In [1]: import numpy as np

In [2]: np.set_printoptions(precision=1, suppress=True, linewidth=140, floatmode="fixed")

In [3]: basis = np.array([[-2, -3, -3, -2, 3],
   ...:     [2, -3, 1, 0, -2],
   ...:     [3, 3, 1, -3, 1],
   ...:     [-2, -3, 2, -1, -1],
   ...:     [2, 0, -1, 2, -3]])

In [4]: rng = np.random.default_rng(49)

In [5]: W0 = (rng.random((13, 5)) < 0.25) @ basis

In [6]: print(W0)
[[ 0  0  0  0  0]
 [ 0 -3 -4  0  0]
 [ 0  0  0  0  0]
 [ 7  0  1 -1 -4]
 [ 1  0  3 -4  0]
 [ 2  0 -1  2 -3]
 [-1 -3  0 -6  3]
 [ 0  0  0  0  0]
 [ 2  0 -1  2 -3]
 [ 2  0 -1  2 -3]
 [ 2  0 -1  2 -3]
 [ 2 -3  1  0 -2]
 [ 5  3  0 -1 -2]]

In [7]: idx = W0[:, 1] > np.median(W0[:, 1])

In [8]: u = W0[idx].mean(axis=0) - W0[~idx].mean(axis=0)

In [9]: print(((W0 - W0.mean(axis=0)) @ u > 0).astype(int))
[0 0 0 1 1 1 0 0 1 1 1 0 1]

In [10]: print(u)
[ 3.6  3.8  0.2 -0.8 -0.8]

In [11]: print(round((((W0 - W0.mean(axis=0)) @ u > 0) == idx).mean(), 1))
0.5

In [12]: basis = np.array([[0.0, -2.4, -0.4, 0.1, -0.9, 0.4, -0.7, 1.0, 0.0, 1.1, -0.5, -0.2, -1.5]])

In [13]: arr = np.array([[-1],
    ...:     [1],
    ...:     [-2],
    ...:     [2],
    ...:     [-3],
    ...:     [3],
    ...:     [0],
    ...:     [-2],
    ...:     [-2],
    ...:     [3],
    ...:     [3],
    ...:     [-1],
    ...:     [3],
    ...:     [2],
    ...:     [1],
    ...:     [-3],
    ...:     [-2],
    ...:     [0],
    ...:     [1],
    ...:     [0],
    ...:     [-2],
    ...:     [3],
    ...:     [0],
    ...:     [-2]]) @ basis + 0.3 * rng.normal(size=(24, 13))

In [14]: print(arr.round(1) + 0)
[[-0.5  2.5  0.4 -0.4  1.2 -0.1  0.9 -0.9 -0.5 -0.8  0.7  0.1  1.2]
 [ 0.3 -2.4  0.2 -0.2 -1.0  0.4 -0.7  0.9 -0.1  0.9 -1.4 -0.2 -1.4]
 [ 0.1  4.5  1.0  0.4  2.2 -1.1  1.3 -2.2  0.3 -2.2  1.0  0.8  3.3]
 [ 0.0 -4.4 -1.1  0.6 -2.1  1.3 -1.2  1.9 -0.1  2.0 -1.1 -0.3 -3.1]
 [ 0.2  7.2  1.0 -0.2  2.5 -1.4  1.6 -2.9 -0.6 -2.7  1.5  0.9  4.9]
 [-0.1 -7.1 -1.6  0.3 -2.2  1.1 -2.2  3.2 -0.5  3.2 -1.5 -0.1 -4.5]
 [ 0.5 -0.1  0.2  0.0  0.3 -0.1 -0.4  0.1 -0.2 -0.2  0.2 -0.4 -0.4]
 [-0.2  5.2  0.5  0.5  1.8 -1.2  1.1 -2.1  0.0 -2.3  0.4  0.9  2.9]
 [-0.1  5.4  1.0 -0.4  2.1 -0.5  1.4 -2.0  0.2 -2.4  1.4  0.6  2.8]
 [ 0.3 -7.0 -0.9 -0.6 -2.4  1.6 -2.1  3.7 -0.4  2.7 -1.8 -0.7 -4.2]
 [ 0.5 -7.4 -0.6  0.1 -2.3  1.7 -2.3  2.7 -0.2  3.2 -1.7 -0.5 -5.0]
 [ 0.7  2.1  0.2 -0.1  1.0 -0.1  0.2 -0.6  0.1 -0.6  0.2  0.1  1.6]
 [ 1.0 -7.1 -0.5  0.3 -2.2  1.2 -2.3  2.9  0.0  3.0 -1.4 -0.8 -4.8]
 [ 0.1 -4.9 -1.0  0.2 -1.9  0.8 -1.0  2.4 -0.1  2.3 -1.3 -0.2 -3.3]
 [-0.2 -2.5 -0.8  0.2 -0.9  0.1 -0.5  1.1  0.1  1.2 -1.0  0.2 -2.2]
 [ 0.3  7.4  1.3 -0.5  2.7 -1.2  2.6 -2.4  0.1 -3.7  1.8  1.2  4.9]
 [ 0.3  4.7  0.6 -0.2  1.8 -0.8  1.3 -2.3  0.0 -2.5  0.8  0.4  3.5]
 [ 0.3  0.2  0.4 -0.1  0.2  0.4  0.1 -0.3  0.3 -0.1  0.1 -0.4  0.4]
 [-0.2 -2.5 -0.8  0.1 -1.0  0.2 -0.2  1.4 -0.3  1.6 -0.7 -0.7 -1.7]
 [ 0.2  0.2 -0.3 -0.1  0.2 -0.5  0.0  0.0  0.1  0.2 -0.1 -0.2  0.4]
 [-0.7  4.9  1.1  0.2  1.9 -0.2  1.0 -1.5 -0.1 -1.7  0.8  0.1  2.9]
 [ 0.3 -7.5 -1.3  0.2 -2.2  0.7 -2.3  2.8  0.3  3.3 -1.4 -0.6 -4.5]
 [ 0.3 -0.3  0.0  0.3 -0.3 -0.4  0.3 -0.4  0.2  0.0 -0.6  0.3  0.4]
 [ 0.2  4.5  0.3 -0.7  1.7 -0.7  1.6 -2.2  0.4 -2.5  1.5 -0.1  3.3]]

In [15]: U, sv, Vh = np.linalg.svd(arr)

In [16]: print(sv)
[35.0  2.3  2.2  1.9  1.8  1.6  1.5  1.1  1.0  0.9  0.9  0.8  0.6]

In [17]: B = U[:, :1] @ np.diag(sv[:1]) @ Vh[:1]

In [18]: print(np.round(np.linalg.norm(arr - B, 2), 1), round(float(sv[1]), 1))
2.3 2.3

In [19]: print(np.linalg.matrix_rank(B))
1

In [20]: print(round(np.linalg.norm(arr - B) / np.linalg.norm(arr), 1))
0.1
